In [1]: import numpy as np

In [2]: np.set_printoptions(precision=1, suppress=True, linewidth=160)

In [3]: data = np.array([[0, 0, 1, 0, 0, 0],
   ...:     [0, 0, 0, 1, 1, 0],
   ...:     [1, 0, 0, 0, 0, 0],
   ...:     [0, 1, 0, 0, 1, 1],
   ...:     [0, 1, 0, 1, 0, 1],
   ...:     [0, 0, 0, 1, 1, 0]])

In [4]: theta = np.radians(72)

In [5]: r_ = np.eye(6)

In [6]: r_[3, 3] = r_[4, 4] = np.cos(theta)

In [7]: r_[3, 4], r_[4, 3] = -np.sin(theta), np.sin(theta)

In [8]: print(r_)
[[ 1.   0.   0.   0.   0.   0. ]
 [ 0.   1.   0.   0.   0.   0. ]
 [ 0.   0.   1.   0.   0.   0. ]
 [ 0.   0.   0.   0.3 -1.   0. ]
 [ 0.   0.   0.   1.   0.3  0. ]
 [ 0.   0.   0.   0.   0.   1. ]]

In [9]: M2 = data @ r_.T

In [10]: print(np.abs(M2 - data).max(axis=0))
[0.  0.  0.  1.6 1.  0. ]

In [11]: print(np.allclose(data @ data.T, M2 @ M2.T))
True

In [12]: vals, V = np.linalg.eigh(data)

In [13]: vec = np.array([1, 0, 0, 2, 0, 0])

In [14]: print(V * np.maximum(vals, 0) @ V.T)
[[0.5 0.  0.5 0.  0.  0. ]
 [0.  0.5 0.  0.6 0.6 0.5]
 [0.5 0.  0.5 0.  0.  0. ]
 [0.  0.6 0.  0.8 0.8 0.6]
 [0.  0.6 0.  0.8 0.8 0.6]
 [0.  0.5 0.  0.6 0.6 0.5]]

In [15]: print(np.round(V * np.abs(vals) @ V.T, 1) + 0)
[[1.  0.  0.  0.  0.  0. ]
 [0.  1.  0.  0.2 0.2 1. ]
 [0.  0.  1.  0.  0.  0. ]
 [0.  0.2 0.  1.6 0.6 0.2]
 [0.  0.2 0.  0.6 1.6 0.2]
 [0.  1.  0.  0.2 0.2 1. ]]

In [16]: print((np.sign(V[:, -1].round(6)) == np.sign(V[0, -1].round(6))).astype(int))
[1 0 1 0 0 0]

In [17]: print(np.abs(data).sum(axis=1).max(), round(np.abs(vals).max(), 1))
3 2.6

In [18]: print(vec @ data @ vec / (vec @ vec), round(vals[0], 1), round(vals[-1], 1))
0.0 -1.6 2.6
